In [1]: import numpy as np

In [2]: from numpy import linalg as LA

In [3]: np.set_printoptions(precision=2, suppress=True, linewidth=120, floatmode="fixed")

In [4]: rnd = lambda a: np.round(a, 2) + 0

In [5]: rng = np.random.default_rng(2620)

In [6]: lab = rng.integers(0, 3, 5)

In [7]: feats = np.triu((lab[:, None] == lab) & (rng.random((5, 5)) < 0.8), 1).astype(int)

In [8]: feats += feats.T

In [9]: print(feats)
[[0 0 0 0 0]
 [0 0 0 0 0]
 [0 0 0 0 0]
 [0 0 0 0 1]
 [0 0 0 1 0]]

In [10]: f = np.array([6, -7])

In [11]: print(np.array([np.convolve(row, f, "same") for row in feats]))
[[ 0  0  0  0  0]
 [ 0  0  0  0  0]
 [ 0  0  0  0  0]
 [ 0  0  0  0  6]
 [ 0  0  0  6 -7]]

In [12]: print(np.correlate(feats[0], feats[4], "full"))
[0 0 0 0 0 0 0 0 0]

In [13]: print(np.polyval(f, feats[0]))
[-7 -7 -7 -7 -7]

In [14]: print(np.trace(feats))
0

In [15]: print(LA.matrix_power(feats, 2))
[[0 0 0 0 0]
 [0 0 0 0 0]
 [0 0 0 0 0]
 [0 0 0 1 0]
 [0 0 0 0 1]]

In [16]: print(np.allclose(feats, feats.T))
True

In [17]: print(np.allclose(feats @ feats.T, feats.T @ feats))
True

In [18]: mat = np.loadtxt("m.csv", delimiter=",")

In [19]: print(mat)
[[ -0.50   0.80   1.40]
 [ -8.00  20.00 -14.00]
 [  0.70   0.90   0.10]
 [  0.30  -1.60   0.60]
 [ -0.20   0.20   1.20]
 [ -2.00  -0.10  -1.00]
 [  0.80  -0.20   0.60]
 [  0.90  -1.00  -0.80]
 [  0.90   0.30   0.50]
 [ -1.00  -1.20  -1.10]
 [ -0.90   0.30  -1.10]
 [ -2.50   0.80  -0.90]
 [ -1.20   0.20  -0.20]
 [ -1.70  -0.90  -1.70]
 [  0.60   0.30  -0.10]
 [  1.90  -0.90   1.70]
 [ -0.50  -2.70   0.60]
 [  1.10   0.40  -1.50]
 [  1.80  -1.40   1.10]
 [  0.70  -1.30   1.10]
 [  0.50   0.50   0.90]
 [  0.60  -0.30   0.70]
 [ -0.80  -0.20   2.10]
 [ -1.00   0.10  -0.10]
 [  0.10   1.00  -1.90]]

In [20]: vec = np.array([0, 1, 1])

In [21]: rhs = mat @ vec

In [22]: print(rnd(LA.lstsq(mat, rhs)[0]))
[0.00 1.00 1.00]

In [23]: print(rnd(LA.solve(mat.T @ mat, mat.T @ rhs)))
[0.00 1.00 1.00]

In [24]: rhs = rhs + 0.1 * rng.normal(size=25)

In [25]: print(rnd(rhs))
[ 2.09  5.83  1.03 -1.13  1.49 -1.29  0.36 -1.81  0.86 -2.37 -0.70 -0.21  0.00 -2.58  0.17  0.89 -2.08 -1.06 -0.29
 -0.14  1.39  0.38  1.95 -0.03 -0.94]

In [26]: b, *_ = LA.lstsq(mat, rhs)

In [27]: print([round(float(LA.norm(LA.solve(mat.T @ mat + lam * np.eye(3), mat.T @ rhs))), 2) for lam in (0, 1, 10, 100)])
[1.42, 1.36, 0.98, 0.32]

In [28]: print(rnd(b))
[0.03 1.01 1.01]

In [29]: print(b.round())
[0.00 1.00 1.00]

In [30]: d = LA.norm(mat[:, None] - mat[None], axis=-1)

In [31]: print(rnd(d[:5, :5]))
[[ 0.00 25.73  1.77  2.65  0.70]
 [25.73  0.00 25.28 27.36 26.15]
 [ 1.77 25.28  0.00  2.58  1.58]
 [ 2.65 27.36  2.58  0.00  1.96]
 [ 0.70 26.15  1.58  1.96  0.00]]

In [32]: print(d[20].round(6).argsort(kind="stable")[:4])
[20  8  4  6]

In [33]: print(LA.matrix_rank(d ** 2))
5

In [34]: X = np.load("out14.npy")

In [35]: print(X)
[[  0   0   0   0   0   0   0   0]
 [  2  -1  13   7 -10   6   3  -2]
 [ -8  -8  -6   7  -9  -3   0   2]
 [ -9   2   1  -1   7   3   1 -17]
 [ -9  -2   1   2  -1  -7  -3   1]
 [ -2  -3  -1   4 -10  -4  -1   9]
 [-18  -7 -11   0   5   7   4 -21]
 [-16  -8 -10  -1   7   1   1 -12]
 [ -2  -7   9   9  -7   1   1   0]
 [ -7   1   2  -2   9  -3  -2  -8]
 [  1 -18   4  19 -12   5  -6   9]
 [  0   0   0   0   0   0   0   0]
 [ -4 -14   7  13   7   6  -7  -8]
 [-23   1  -7  -6   0  -1  10 -21]
 [  0   0   0   0   0   0   0   0]
 [-24  -5  -9  -1 -15  -6   3 -12]
 [ -7   1   2  -2   9  -3  -2  -8]
 [-17   6  -2  -9  -1  -2   9 -14]
 [  3 -15   5  15  -2   9  -5   0]
 [ -8  15  10 -10   1  -6   6 -10]
 [-11 -16   3  15  13   8   0 -15]
 [ -1  14   8  -8  -8  -3   8  -2]
 [-14  10   5  -7   2  -5   7 -17]
 [  6   5   5  -3  -1  -1  -1   7]
 [ -7   9   3  -5  -7  -2   9  -9]
 [ -9  -6  -6  -3   1  -1  -6  -5]
 [-10 -15   3  16 -16  -2   1   2]
 [ -8  -8  -6   7  -9  -3   0   2]
 [-16   3  -3  -8  -6  -3   3 -14]
 [  6   5   5  -3  -1  -1  -1   7]]

In [36]: print(rnd(LA.norm(X, axis=0)))
[57.79 47.91 33.00 44.06 41.26 23.11 24.98 55.17]

In [37]: print(X[13] @ X[12])
43

In [38]: print(LA.norm(X, axis=1).argmax())
13

In [39]: print(rnd(LA.norm(X, 2)))
80.09

In [40]: print(rnd(LA.norm(X) ** 2 / LA.norm(X, 2) ** 2))
2.27

In [41]: print(rnd(LA.norm(X[13], 1)), rnd(LA.norm(X[13], np.inf)))
69.0 23.0

In [42]: print(rnd(LA.norm(X, "nuc")))
264.94

In [43]: f = np.array([2, -2, 0])

In [44]: print(np.convolve(X[20], f))
[-22 -10  38  24  -4 -10 -16 -30  30   0]

In [45]: print(np.correlate(X[20], X[5], "full"))
[ -99 -133   87  306  206  -84 -149 -170   -5   28   73 -110   -1   45   30]

In [46]: print(np.cross(X[20, :3], X[5, :3]))
[ 25 -17   1]

In [47]: print(np.polyval(f, X[20]))
[264 544  12 420 312 112   0 480]

In [48]: M2 = np.c_[X[:, :4] @ np.array([[1, -2, 2, -1], [-3, -3, 2, -2], [0, 2, 1, -2], [2, 2, -3, 3]]), np.array([1, -2, 2, -1, -1, -1, -2, 1, -1, -2, 2, 2, 0, 1, 1, 1, 2, -1, 2, 2, 2, -2, -1, 2, 2, -2, -1, 1, 2, 1])]

In [49]: print(M2)
[[  0   0   0   0   1]
 [ 19  39  -6  -5  -2]
 [ 30  42 -59  57   2]
 [-17  12 -10   0  -1]
 [  1  30 -27  17  -1]
 [ 15  19 -23  22  -1]
 [  3  35 -61  54  -2]
 [  6  34 -55  49   1]
 [ 37  61 -36  25  -1]
 [-14  11  -4  -5  -2]
 [ 93  98 -87  84   2]
 [  0   0   0   0   2]
 [ 64  90 -68  57   0]
 [-38  17 -33  17   1]
 [  0   0   0   0   1]
 [-11  43 -64  49   1]
 [-14  11  -4  -5   2]
 [-53  -6   3 -18  -1]
 [ 78  79 -64  62   2]
 [-73 -29  54 -72   2]
 [ 67 106 -96  82   2]
 [-59 -40  58 -67  -2]
 [-58  -6  18 -37  -1]
 [-15 -23  36 -35   2]
 [-44 -17  22 -32   2]
 [  3  18 -27  24  -2]
 [ 67 103 -95  82  -1]
 [ 30  42 -59  57   1]
 [-41   1  -5  -8   2]
 [-15 -23  36 -35   1]]

In [50]: print(LA.matrix_rank(M2))
5

In [51]: print(LA.matrix_rank(np.c_[X, M2]))
9

In [52]: print(rnd(LA.norm(LA.qr(X)[0].T @ M2, axis=0) ** 2 / ((M2 ** 2).sum(axis=0) + 1e-12)))
[1.00 1.00 1.00 1.00 0.03]

In [53]: C2 = np.cov(X, rowvar=False)

In [54]: print(np.argsort(-X.std(axis=0).round(6), kind="stable"))
[7 1 3 0 4 2 6 5]

In [55]: print(np.median(X, axis=0))
[-7.50 -0.50  1.50 -0.50 -1.00 -1.00  0.00 -3.50]

In [56]: proj = X @ LA.solve(X.T @ X, X.T)

In [57]: print(rnd(np.trace(proj)))
8.0

In [58]: print(rnd(proj @ X[:, 3]))
[  0.00   7.00   7.00  -1.00   2.00   4.00   0.00  -1.00   9.00  -2.00  19.00   0.00  13.00  -6.00   0.00  -1.00  -2.00
  -9.00  15.00 -10.00  15.00  -8.00  -7.00  -3.00  -5.00  -3.00  16.00   7.00  -8.00  -3.00]

In [59]: data = np.load("dump.npy")

In [60]: print(data)
[[ 15  -4   4  -4   1  -4   2]
 [  1   1   4   4   1   1   2]
 [  1  -4 -18  -1   1   3   2]
 [ -3   2   1 -10   0   2   0]
 [ -5  -2   3  -1  -9   2   4]
 [  4  -1  -1  -4  -2 -15  -2]
 [  5   3   2  -1   1  -4   9]]

In [61]: lab = rng.permutation(7)

In [62]: print(lab)
[6 4 1 5 2 3 0]

In [63]: M2 = data[lab][:, lab]

In [64]: print(rnd(np.sort(np.abs(LA.eigvals(M2)))))
[ 0.43  9.16  9.27 12.60 12.60 16.05 17.97]

In [65]: print(rnd(np.abs(LA.eigvals(data)).max()))
17.97

In [66]: print((data + data.T) / 2)
[[ 15.00  -1.50   2.50  -3.50  -2.00   0.00   3.50]
 [ -1.50   1.00   0.00   3.00  -0.50   0.00   2.50]
 [  2.50   0.00 -18.00   0.00   2.00   1.00   2.00]
 [ -3.50   3.00   0.00 -10.00  -0.50  -1.00  -0.50]
 [ -2.00  -0.50   2.00  -0.50  -9.00   0.00   2.50]
 [  0.00   0.00   1.00  -1.00   0.00 -15.00  -3.00]
 [  3.50   2.50   2.00  -0.50   2.50  -3.00   9.00]]

In [67]: print((data - data.T) / 2)
[[ 0.00 -2.50  1.50 -0.50  3.00 -4.00 -1.50]
 [ 2.50  0.00  4.00  1.00  1.50  1.00 -0.50]
 [-1.50 -4.00  0.00 -1.00 -1.00  2.00  0.00]
 [ 0.50 -1.00  1.00  0.00  0.50  3.00  0.50]
 [-3.00 -1.50  1.00 -0.50  0.00  2.00  1.50]
 [ 4.00 -1.00 -2.00 -3.00 -2.00  0.00  1.00]
 [ 1.50  0.50  0.00 -0.50 -1.50 -1.00  0.00]]

In [68]: print(np.trace(data))
-27

In [69]: print(rnd(np.sort(np.abs(LA.eigvals(data)))))
[ 0.43  9.16  9.27 12.60 12.60 16.05 17.97]

In [70]: print(LA.matrix_power(data, 4))
[[ 55943 -17759  -6773  -4766   6702   1220  18194]
 [  6586  -4086 -14373  -5530   2489   7552   5992]
 [  4132  18165  95239 -17021 -19269 -58451  -8816]
 [ -2760  -2930 -14439  10386  -1280  -6210   -852]
 [ -1940  -4408 -44531  -1337   7249    294   1192]
 [  5149    141   8496  27257  12278  32235   1134]
 [ 36709  -6690   4532   -394   5046    232  18597]]

In [71]: print(np.allclose(data @ data.T, data.T @ data))
False

In [72]: print(data @ data)
[[ 226  -80  -21  -27   16   -6   60]
 [  17   -8  -54  -51   -3   -4   32]
 [  13   63  315   -7  -34 -115  -26]
 [  -4  -12  -34  111   -4  -33   -4]
 [   2   32 -104   16   77  -39  -12]
 [  10   -8   31   85   48  201    8]
 [ 107    2   20    6   18   13  113]]
